$ ipython --no-banner

In [1]: import numpy as np

In [2]: np.set_printoptions(precision=2, suppress=True, linewidth=200)

In [3]: def rnd(a):
   ...:     return np.round(a, 2) + 0
   ...: 

In [4]: K = np.load("dump.npy")

In [5]: K
Out[5]: 
array([[-0.75,  0.08,  0.9 ,  0.87, -1.55,  0.58,  0.76,  0.68,  0.83],
       [ 1.18, -0.12, -1.11, -0.94,  2.05, -0.82, -1.  , -0.87, -1.05],
       [-0.34, -0.04,  0.32,  0.44, -0.79,  0.43,  0.29,  0.4 ,  0.45],
       [-0.55, -0.12,  0.45,  0.66, -1.01,  0.52,  0.35,  0.49,  0.47],
       [ 1.04,  0.04, -0.99, -0.97,  2.07, -1.02, -0.88, -1.22, -1.08],
       [ 0.76, -0.07, -0.81, -0.74,  1.6 , -0.76, -0.83, -1.  , -0.75],
       [ 1.72,  0.01, -1.78, -1.74,  3.46, -1.54, -1.74, -1.61, -1.77],
       [ 2.1 , -0.06, -1.82, -1.88,  3.95, -1.95, -2.06, -1.89, -2.18],
       [ 1.03,  0.08, -1.17, -0.83,  1.87, -0.96, -1.15, -0.95, -1.03],
       [-0.44,  0.02,  0.43,  0.41, -0.97,  0.43,  0.69,  0.38,  0.59],
       [ 1.05,  0.16, -0.84, -1.09,  2.16, -1.08, -1.14, -1.09, -1.09],
       [ 0.11,  0.02,  0.03, -0.14,  0.22,  0.04, -0.06, -0.09, -0.11]])

In [6]: hat = K @ np.linalg.solve(K.T @ K, K.T)

In [7]: rnd(np.diag(hat))
Out[7]: array([0.79, 0.8 , 0.44, 0.69, 0.82, 0.89, 0.69, 0.93, 0.94, 0.51, 0.69, 0.8 ])

In [8]: Y = np.c_[K[:, :1] @ np.array([[2]]), np.array([2, 1, 2, 1, 1, 0, 1, 2, 1, 2, 0, 0])]

In [9]: Y
Out[9]: 
array([[-1.5 ,  2.  ],
       [ 2.36,  1.  ],
       [-0.68,  2.  ],
       [-1.1 ,  1.  ],
       [ 2.08,  1.  ],
       [ 1.52,  0.  ],
       [ 3.44,  1.  ],
       [ 4.2 ,  2.  ],
       [ 2.06,  1.  ],
       [-0.88,  2.  ],
       [ 2.1 ,  0.  ],
       [ 0.22,  0.  ]])

In [10]: rnd(np.linalg.norm(np.linalg.qr(K)[0].T @ Y, axis=0) ** 2 / ((Y ** 2).sum(axis=0) + 1e-12))
Out[10]: array([1.  , 0.65])

In [11]: rnd(np.linalg.norm(Y - K @ np.linalg.lstsq(K, Y)[0], axis=0))
Out[11]: array([0. , 2.7])

In [12]: u = np.array([2, 0])

In [13]: rnd(np.cross(K[6, :3], K[5, :3]))
Out[13]: array([-0.13,  0.04, -0.13])

In [14]: np.polyval(u, K[6])
Out[14]: array([ 3.44,  0.02, -3.56, -3.48,  6.92, -3.08, -3.48, -3.22, -3.54])

In [15]: x0 = np.array([-4, 2, 4, -2, -1, 2, 0, -5, 2])

In [16]: y = K @ x0

In [17]: rnd(np.linalg.lstsq(K, y)[0])
Out[17]: array([-4.,  2.,  4., -2., -1.,  2.,  0., -5.,  2.])

In [18]: rnd(np.linalg.solve(K.T @ K, K.T @ y))
Out[18]: array([-4.,  2.,  4., -2., -1.,  2.,  0., -5.,  2.])

In [19]: rng = np.random.default_rng(160897)

In [20]: y = y + 0.1 * rng.normal(size=12)

In [21]: rnd(y)
Out[21]: array([  6.01,  -9.09,   2.22,   2.94,  -6.18,  -4.48, -12.51, -14.83,  -8.01,   3.93,  -5.85,   0.07])

In [22]: coef, *_ = np.linalg.lstsq(K, y)

In [23]: [round(float(np.linalg.norm(np.linalg.solve(K.T @ K + lam * np.eye(9), K.T @ y))), 2) for lam in (0, 1, 10, 100)]
Out[23]: [9.21, 2.55, 2.03, 1.27]

In [24]: rnd(np.linalg.norm(y - K @ coef))
Out[24]: np.float64(0.14)

In [25]: coef.round()
Out[25]: array([-4.,  3.,  4., -2., -1.,  2., -0., -5.,  3.])

In [26]: Y = K / np.sqrt((K ** 2).mean(axis=1, keepdims=True))

In [27]: rnd(np.linalg.norm(Y, axis=1))
Out[27]: array([3., 3., 3., 3., 3., 3., 3., 3., 3., 3., 3., 3.])

In [28]: np.linalg.matrix_rank(K - K.mean(axis=1, keepdims=True))
Out[28]: np.int64(8)

In [29]: rnd(Y[9])
Out[29]: array([-0.81,  0.04,  0.79,  0.76, -1.79,  0.79,  1.27,  0.7 ,  1.09])

In [30]: m1 = np.loadtxt("run16.csv", delimiter=",")

In [31]: m1
Out[31]: 
array([[0., 0., 0., 0., 2.],
       [0., 0., 0., 0., 0.],
       [0., 0., 0., 0., 0.],
       [0., 0., 2., 0., 0.],
       [0., 0., 0., 1., 0.]])

In [32]: np.linalg.lstsq(m1[:-1].T, m1[-1])[2]
Out[32]: np.int32(2)

In [33]: try:
    ...:     np.linalg.inv(m1)
    ...: except np.linalg.LinAlgError as e:
    ...:     print(e)
    ...: 
Singular matrix

In [34]: rnd(np.trace(np.linalg.pinv(m1) @ m1))
Out[34]: np.float64(3.0)

In [35]: U, sigma, VT = np.linalg.svd(m1)

In [36]: V = VT[:(sigma > 1e-8).sum()]

In [37]: x0 = m1[4] + 2 * m1[2] + rng.integers(2) * np.eye(5)[3]

In [38]: x0
Out[38]: array([0., 0., 0., 1., 0.])

In [39]: np.linalg.matrix_rank(np.vstack([m1, x0]))
Out[39]: np.int64(3)

In [40]: rnd(np.linalg.norm(x0 - V.T @ V @ x0))
Out[40]: np.float64(0.0)

In [41]: np.diag(V.T @ V)
Out[41]: array([0., 0., 1., 1., 1.])

In [42]: rnd(np.linalg.pinv(m1))
Out[42]: 
array([[0. , 0. , 0. , 0. , 0. ],
       [0. , 0. , 0. , 0. , 0. ],
       [0. , 0. , 0. , 0.5, 0. ],
       [0. , 0. , 0. , 0. , 1. ],
       [0.5, 0. , 0. , 0. , 0. ]])

In [43]: rnd(np.linalg.norm(m1, axis=0))
Out[43]: array([0., 0., 2., 1., 2.])

In [44]: U, sigma, VT = np.linalg.svd(m1)

In [45]: np.argmax(sigma[:-1] / (sigma[1:] + 1e-6)) + 1
Out[45]: np.int64(3)

In [46]: sigma
Out[46]: array([ 2.,  2.,  1., -0.,  0.])

In [47]: Y = U[:, :3] @ np.diag(sigma[:3]) @ VT[:3]

In [48]: np.linalg.matrix_rank(m1, rtol=0.05)
Out[48]: np.int64(3)

In [49]: np.linalg.matrix_rank(Y)
Out[49]: np.int64(3)

In [50]: E = np.loadtxt("arr.csv", delimiter=",")

In [51]: E
Out[51]: 
array([[0., 0., 1., 0., 0., 0., 0., 0., 0., 0., 0., 0., 0.],
       [0., 0., 0., 1., 1., 1., 0., 1., 1., 0., 1., 0., 0.],
       [1., 0., 0., 0., 0., 0., 1., 0., 0., 0., 0., 0., 1.],
       [0., 1., 0., 0., 1., 0., 0., 1., 1., 0., 1., 0., 0.],
       [0., 1., 0., 1., 0., 0., 0., 1., 0., 0., 1., 0., 0.],
       [0., 1., 0., 0., 0., 0., 0., 0., 1., 0., 1., 0., 0.],
       [0., 0., 1., 0., 0., 0., 0., 0., 0., 1., 0., 1., 1.],
       [0., 1., 0., 1., 1., 0., 0., 0., 0., 0., 1., 0., 0.],
       [0., 1., 0., 1., 0., 1., 0., 0., 0., 0., 0., 0., 0.],
       [0., 0., 0., 0., 0., 0., 1., 0., 0., 0., 0., 1., 1.],
       [0., 1., 0., 1., 1., 1., 0., 1., 0., 0., 0., 0., 0.],
       [0., 0., 0., 0., 0., 0., 1., 0., 0., 1., 0., 0., 0.],
       [0., 0., 1., 0., 0., 0., 1., 0., 0., 1., 0., 0., 0.]])

In [52]: np.linalg.norm(m1, axis=1).argmax()
Out[52]: np.int64(0)

In [53]: rnd(np.linalg.norm(m1, axis=0))
Out[53]: array([0., 0., 2., 1., 2.])

In [54]: rnd(np.linalg.norm(m1, axis=1))
Out[54]: array([2., 0., 0., 2., 1.])

In [55]: rnd(np.linalg.norm(m1[4], 1)), rnd(np.linalg.norm(m1[4], np.inf))
Out[55]: (np.float64(1.0), np.float64(1.0))
